$ python3 -q
>>> import numpy as np
>>> np.set_printoptions(precision=2, suppress=True, linewidth=200, sign=" ")
>>> tidy = lambda a: np.round(a, 2) + 0
>>> out = np.array([[3, -2, 2, 3, -1, 2, 2, -1, -2, -1, 0, 1, 2, 2],
...     [0, 3, 3, 3, 3, 2, 1, -3, 2, -2, 1, 2, -2, 3],
...     [1, -3, 1, 0, -2, -2, 2, 1, 1, 0, -1, 0, -3, -3],
...     [0, 3, -1, -3, -1, 3, 3, 0, 0, -1, 1, 2, 2, 3],
...     [-2, -3, 0, 1, -3, 2, 2, -2, 0, 0, 3, -1, -2, 1],
...     [3, -3, 1, -2, -2, 2, 1, 1, -3, 1, 1, -1, -1, -2],
...     [-3, -3, 3, -3, -2, 3, 0, 1, 1, -2, -3, -3, 0, 2],
...     [3, 1, 0, -1, 0, -1, -2, -3, -2, 3, -1, -1, 3, 3]])
>>> W0 = out.T @ out
>>> W0
array([[ 41,   0,   1,   7,   1,  -6,   1,  -7, -23,  15,   2,   8,  13,  -2],
       [  0,  59, -13,   5,  35,  -5,  -9, -13,  11,  -1,   5,  24,  17,  23],
       [  1, -13,  25,   7,  -2,  16,   7,  -6,   3, -12,  -7,  -4,  -8,  11],
       [  7,   5,   7,  42,  16,  -7,   2, -16,   5,  -5,  11,  14,  -9,   2],
       [  1,  35,  -2,  16,  32, -11, -14,  -8,  10,  -2,  -1,  14,   4,   7],
       [ -6,  -5,  16,  -7, -11,  39,  19,  -6,  -3, -16,   7,   0,   3,  26],
       [  1,  -9,   7,   2, -14,  19,  27,   0,   1, -12,  11,   9,  -9,   4],
       [ -7, -13,  -6, -16,  -8,  -6,   0,  26,   1,  -3,  -9,  -6,  -5, -25],
       [-23,  11,   3,   5,  10,  -3,   1,   1,  23, -13,  -3,   4, -14,   1],
       [ 15,  -1, -12,  -5,  -2, -16, -12,  -3, -13,  20,   1,  -5,   8,  -8],
       [  2,   5,  -7,  11,  -1,   7,  11,  -9,  -3,   1,  23,  10,  -7,   1],
       [  8,  24,  -4,  14,  14,   0,   9,  -6,   4,  -5,  10,  21,   2,   6],
       [ 13,  17,  -8,  -9,   4,   3,  -9,  -5, -14,   8,  -7,   2,  35,  22],
       [ -2,  23,  11,   2,   7,  26,   4, -25,   1,  -8,   1,   6,  22,  49]])
>>> np.linalg.cond(W0) > 100
np.True_
>>> tidy(np.linalg.norm(W0, 2) / np.linalg.norm(W0))
np.float64(0.64)
>>> def softmax(z):
...     e = np.exp(z - z.max(axis=-1, keepdims=True))
...     return e / e.sum(axis=-1, keepdims=True)
... 
>>> tidy(softmax(W0).sum(axis=1))
array([ 1.,  1.,  1.,  1.,  1.,  1.,  1.,  1.,  1.,  1.,  1.,  1.,  1.,  1.])
>>> tidy(softmax(W0[1]))
array([ 0.,  1.,  0.,  0.,  0.,  0.,  0.,  0.,  0.,  0.,  0.,  0.,  0.,  0.])
>>> scores = W0 @ W0.T / np.sqrt(14)
>>> tidy(softmax(scores)[1] @ W0)
array([  0.,  59., -13.,   5.,  35.,  -5.,  -9., -13.,  11.,  -1.,   5.,  24.,  17.,  23.])
>>> left, sigma, Vt = np.linalg.svd(W0)
>>> np.argmax(sigma[:-1] / (sigma[1:] + 1e-6)) + 1
np.int64(8)
>>> out = left[:, :8] @ np.diag(sigma[:8]) @ Vt[:8]
>>> tidy(np.linalg.norm(W0 - out, 2)), tidy(sigma[8])
(np.float64(0.0), np.float64(0.0))
>>> np.linalg.matrix_rank(W0, rtol=0.05)
np.int64(8)
>>> np.linalg.matrix_rank(out)
np.int64(8)
>>> tidy(np.abs(W0 - out).max())
np.float64(0.0)
>>> rng = np.random.default_rng(79)
>>> out = W0 + rng.integers(-2, 3, (14, 8)) @ rng.integers(-2, 3, (8, 14))
>>> out
array([[ 37,  -8,   7,  13, -15,   2,  -3, -10, -21,   1,   0,  19,   7,   0],
       [ -5,  62,  -9,  -1,  29,   5,  -4, -13,  12,   0,  10,  24,  10,  30],
       [ -2,  -7,  21,  -1,   5,  19,  14,  -6,   5,  -6,  -3,  -4,  -5,  11],
       [ -3,  -5,  19,  34,   8,   3,  12, -18,   9,  -5,  13,  22, -13,   8],
       [  1,  33,   0,  14,  35, -29, -22, -18,   0,  -4,  -1,   4,   8,  -5],
       [  3,  -3,  17,   5, -11,  40,  15,   1,   6, -19,   4,  -2,  -1,  35],
       [ -6,  -1,   9,   0, -12,  23,  28,  -4,   7, -11,  11,   6,  -9,  12],
       [-16, -11,   1, -26,  -7,  -5,   4,  17,   5,  -4,  -4,  -8,  -7, -24],
       [-27,   8,   6,  11,   5,  -8,  -9,  -8,  23, -24,  -8,   6, -13,  -3],
       [ 20,  -5, -15,  -9,  10, -22,  -2,   6, -16,  36,   0,  -8,  17,  -9],
       [  0,   0,  -1,  15,  -3,  -1,   7, -15,  -2,  -5,  20,   9,  -4,   0],
       [  0,  28,   0,  10,  11,   9,  13,  -9,  10,  -6,  12,  23,  -1,  14],
       [  8,   2,  11,  -9,  -1,  -4,  -7,  -9, -13,   9, -11,  -2,  34,  28],
       [  6,  23,   5,  10,  18,  31,   6, -12,  11,   1,  -7,  10,  25,  55]])
>>> np.abs(out - W0).sum(axis=1)
array([ 92,  60,  53,  94,  83,  66,  48,  58,  68,  86,  52,  61,  74,  93])
>>> np.linalg.matrix_rank(out - W0, tol=1e-8)
np.int64(8)
